% python3 -q
>>> import numpy as np
>>> np.set_printoptions(suppress=True, linewidth=160)
>>> J = np.load("arr.npy")
>>> J
array([[-1.,  1.,  0.,  0.,  0.,  0.,  0.],
       [ 0., -1.,  1.,  0.,  0.,  0.,  0.],
       [ 0.,  0., -1.,  1.,  0.,  0.,  0.],
       [ 0.,  0.,  0., -1.,  1.,  0.,  0.],
       [ 0.,  0.,  0.,  0., -1.,  1.,  0.],
       [ 0.,  0.,  0.,  0.,  0., -1.,  1.],
       [ 0.,  0.,  0.,  0.,  0.,  0., -1.]])
>>> vec = np.array([0, 1, 0, -3, -2, -3, 0])
>>> h = np.maximum(J @ vec, 0)
>>> np.maximum(J @ (3 * vec), 0)
array([3., 0., 0., 3., 0., 9., 0.])
>>> np.maximum(J @ vec, 0) - np.maximum(-J @ vec, 0)
array([ 1., -1., -3.,  1., -1.,  3.,  0.])
>>> J * (h > 1e-9)[:, None]
array([[-1.,  1.,  0.,  0.,  0.,  0.,  0.],
       [ 0., -0.,  0.,  0.,  0.,  0.,  0.],
       [ 0.,  0., -0.,  0.,  0.,  0.,  0.],
       [ 0.,  0.,  0., -1.,  1.,  0.,  0.],
       [ 0.,  0.,  0.,  0., -0.,  0.,  0.],
       [ 0.,  0.,  0.,  0.,  0., -1.,  1.],
       [ 0.,  0.,  0.,  0.,  0.,  0., -0.]])
>>> G = J.T @ J
>>> np.allclose(G, G.T)
True
>>> np.linalg.matrix_rank(G)
np.int64(7)
>>> print(np.diag(G))
[1. 2. 2. 2. 2. 2. 2.]
>>> np.round(np.linalg.eigvalsh(G)[::-1], 2)
array([3.83, 3.34, 2.62, 1.79, 1.  , 0.38, 0.04])
>>> np.round(np.linalg.svd(J, compute_uv=False) ** 2, 2)
array([3.83, 3.34, 2.62, 1.79, 1.  , 0.38, 0.04])
>>> rng = np.random.default_rng(842125)
>>> idx = rng.permutation(7)
>>> idx
array([0, 1, 6, 3, 4, 5, 2])
>>> other = J[idx][:, idx]
>>> np.trace(other)
np.float64(-7.0)
>>> round(float(np.linalg.det(other)), 2), round(float(np.linalg.det(J[idx])), 2)
(-1.0, 1.0)
>>> th = np.radians(45)
>>> R = np.eye(7)
>>> R[4, 4] = R[2, 2] = np.cos(th)
>>> R[4, 2], R[2, 4] = -np.sin(th), np.sin(th)
>>> R.round(2)
array([[ 1.  ,  0.  ,  0.  ,  0.  ,  0.  ,  0.  ,  0.  ],
       [ 0.  ,  1.  ,  0.  ,  0.  ,  0.  ,  0.  ,  0.  ],
       [ 0.  ,  0.  ,  0.71,  0.  ,  0.71,  0.  ,  0.  ],
       [ 0.  ,  0.  ,  0.  ,  1.  ,  0.  ,  0.  ,  0.  ],
       [ 0.  ,  0.  , -0.71,  0.  ,  0.71,  0.  ,  0.  ],
       [ 0.  ,  0.  ,  0.  ,  0.  ,  0.  ,  1.  ,  0.  ],
       [ 0.  ,  0.  ,  0.  ,  0.  ,  0.  ,  0.  ,  1.  ]])
>>> other = J @ R.T
>>> np.round(np.linalg.svd(J, compute_uv=False), 2), np.round(np.linalg.svd(other, compute_uv=False), 2)
(array([1.96, 1.83, 1.62, 1.34, 1.  , 0.62, 0.21]), array([1.96, 1.83, 1.62, 1.34, 1.  , 0.62, 0.21]))
>>> print(np.round(np.abs(other - J).max(axis=0), 2))
[0.   0.   0.71 0.   0.71 0.   0.  ]
>>> np.allclose(J @ J.T, other @ other.T)
True
>>> q, evecs = np.linalg.qr(R[:, :1])[0], np.linalg.qr(R[:, 1:])[0]
>>> s = np.linalg.svd(q.T @ evecs, compute_uv=False)
>>> s.round(2) + 0
array([0.])
>>> round(float(np.linalg.norm(q @ q.T - evecs @ evecs.T, 2)), 2)
1.0
>>> (s > 0.9).sum()
np.int64(0)
>>> mat = np.load("run3.npy")
>>> mat
array([[  7.,   0.,  -4., -16., -18.],
       [  0.,   3.,   0.,   0.,   0.],
       [ -4.,   0.,   7.,  16.,  18.],
       [-16.,   0.,  16.,  67.,  72.],
       [-18.,   0.,  18.,  72.,  84.]])
>>> vec = np.ones(5)
>>> for _ in range(7):
...     vec = mat @ vec
...     vec /= np.linalg.norm(vec)
...     print(round(vec @ mat @ vec, 2))
... 
155.91
156.0
156.0
156.0
156.0
156.0
156.0
>>> vec.round(2) + 0
array([-0.16,  0.  ,  0.16,  0.65,  0.73])
>>> np.round(np.linalg.eigvalsh(mat)[-1], 2)
np.float64(156.0)
>>> feats = np.load("sample1.npy")
>>> print(feats)
[[0 0 1 0 2 0 0 2]
 [0 0 0 0 1 0 2 0]
 [0 0 0 2 1 2 0 0]
 [0 0 0 0 2 2 2 1]
 [0 0 0 0 0 0 2 0]
 [0 0 0 0 0 0 1 1]
 [0 0 0 0 0 0 0 1]
 [0 0 0 0 0 0 0 0]]
>>> idx = rng.permutation(8)
>>> idx
array([7, 1, 5, 3, 2, 0, 4, 6])
>>> other = feats[idx][:, idx]
>>> other
array([[0, 0, 0, 0, 0, 0, 0, 0],
       [0, 0, 0, 0, 0, 0, 1, 2],
       [1, 0, 0, 0, 0, 0, 0, 1],
       [1, 0, 2, 0, 0, 0, 2, 2],
       [0, 0, 2, 2, 0, 0, 1, 0],
       [2, 0, 0, 0, 1, 0, 2, 0],
       [0, 0, 0, 0, 0, 0, 0, 2],
       [1, 0, 0, 0, 0, 0, 0, 0]])
>>> np.trace(other)
np.int64(0)
>>> np.diag(other)
array([0, 0, 0, 0, 0, 0, 0, 0])
>>> w1 = np.array([[8, -1],
...     [-8, -4],
...     [-9, 8],
...     [6, -4],
...     [8, -8],
...     [-9, 4],
...     [-6, -3],
...     [-6, 9]])
>>> c = np.array([2, 2])
>>> hid = np.maximum(feats @ w1 + c, 0)
>>> print(np.linalg.matrix_rank(hid))
2
>>> print(hid)
[[ 0 12]
 [ 0  0]
 [ 4  0]
 [ 0  0]
 [ 0  0]
 [ 0  8]
 [ 0 11]
 [ 2  2]]
>>> (hid > 0).astype(int)
array([[0, 1],
       [0, 0],
       [1, 0],
       [0, 0],
       [0, 0],
       [0, 1],
       [0, 1],
       [1, 1]])
>>> (hid > 0).mean(axis=0)
array([0.25, 0.5 ])
>>> Z = np.array([[-3, 1], [0, 3]])
>>> (hid @ Z).round(6).argmax(axis=1)
array([1, 0, 1, 0, 0, 1, 1, 1])
>>> w1 @ Z
array([[-24,   5],
       [ 24, -20],
       [ 27,  15],
       [-18,  -6],
       [-24, -16],
       [ 27,   3],
       [ 18, -15],
       [ 18,  21]])
>>> hid @ Z
array([[  0,  36],
       [  0,   0],
       [-12,   4],
       [  0,   0],
       [  0,   0],
       [  0,  24],
       [  0,  33],
       [ -6,   8]])
>>> other = hid + rng.integers(-2, 3, (8, 1)) @ rng.integers(-2, 3, (1, 2))
>>> other
array([[ 2, 12],
       [-2,  0],
       [ 6,  0],
       [ 0,  0],
       [ 2,  0],
       [-4,  8],
       [-2, 11],
       [ 4,  2]])
>>> np.linalg.matrix_rank(other - hid, tol=1e-8)
np.int64(1)
>>> np.round(np.linalg.svd(other - hid, compute_uv=False), 2)
array([6.32, 0.  ])
>>> print(np.abs(other - hid).sum(axis=1))
[2 2 2 0 2 4 2 2]
>>> other - hid
array([[ 2,  0],
       [-2,  0],
       [ 2,  0],
       [ 0,  0],
       [ 2,  0],
       [-4,  0],
       [-2,  0],
       [ 2,  0]])
>>> proj = other @ np.linalg.solve(other.T @ other, other.T)
>>> np.trace(proj)
np.float64(2.0)
>>> np.round((np.eye(8) - proj) @ other, 2) + 0
array([[0., 0.],
       [0., 0.],
       [0., 0.],
       [0., 0.],
       [0., 0.],
       [0., 0.],
       [0., 0.],
       [0., 0.]])
